$ python3 -q
>>> import numpy as np
>>> np.set_printoptions(precision=3, suppress=True, linewidth=100, floatmode="fixed")
>>> def rd(a):
...     return np.round(a, 3) + 0
... 
>>> B = np.array([[0, 1], [1, 1]])
>>> C = np.array([[-2, -4, 5, 4], [-1, 4, 0, 0], [4, 2, 3, -4], [-5, 2, -5, 1]])
>>> m1 = np.block([[B, np.zeros((2, 4))], [np.zeros((4, 2)), C]])
>>> print(m1)
[[ 0.000  1.000  0.000  0.000  0.000  0.000]
 [ 1.000  1.000  0.000  0.000  0.000  0.000]
 [ 0.000  0.000 -2.000 -4.000  5.000  4.000]
 [ 0.000  0.000 -1.000  4.000  0.000  0.000]
 [ 0.000  0.000  4.000  2.000  3.000 -4.000]
 [ 0.000  0.000 -5.000  2.000 -5.000  1.000]]
>>> rng = np.random.default_rng(133937)
>>> B = m1 + rng.integers(-2, 3, (6, 2)) @ rng.integers(-2, 3, (2, 6))
>>> print(B)
[[-4.000 -1.000  4.000  2.000  4.000  0.000]
 [ 4.000  1.000 -1.000 -2.000 -1.000  1.000]
 [-3.000 -3.000  3.000 -3.000 10.000  5.000]
 [ 1.000  2.000 -4.000  4.000 -3.000 -1.000]
 [-5.000 -1.000  7.000  5.000  6.000 -5.000]
 [-2.000 -1.000 -3.000  3.000 -3.000  1.000]]
>>> print(np.abs(B - m1).sum(axis=1))
[16.000  8.000 18.000 10.000 16.000  8.000]
>>> q, R = np.linalg.qr(m1)
>>> print(rd(np.abs(np.diag(R))))
[1.000 1.000 6.782 6.318 5.223 1.475]
>>> print(rd(q @ R))
[[ 0.000  1.000  0.000  0.000  0.000  0.000]
 [ 1.000  1.000  0.000  0.000  0.000  0.000]
 [ 0.000  0.000 -2.000 -4.000  5.000  4.000]
 [ 0.000  0.000 -1.000  4.000  0.000  0.000]
 [ 0.000  0.000  4.000  2.000  3.000 -4.000]
 [ 0.000  0.000 -5.000  2.000 -5.000  1.000]]
>>> vec = np.array([2, 1, -3, -2, -3, 0])
>>> h1 = np.maximum(m1 @ vec, 0)
>>> print(m1 * (h1 > 1e-9)[:, None])
[[ 0.000  1.000  0.000  0.000  0.000  0.000]
 [ 1.000  1.000  0.000  0.000  0.000  0.000]
 [ 0.000  0.000 -0.000 -0.000  0.000  0.000]
 [ 0.000  0.000 -0.000  0.000  0.000  0.000]
 [ 0.000  0.000  0.000  0.000  0.000 -0.000]
 [ 0.000  0.000 -5.000  2.000 -5.000  1.000]]
>>> print(np.maximum(m1 @ (3 * vec), 0))
[ 3.000  9.000  0.000  0.000  0.000 78.000]
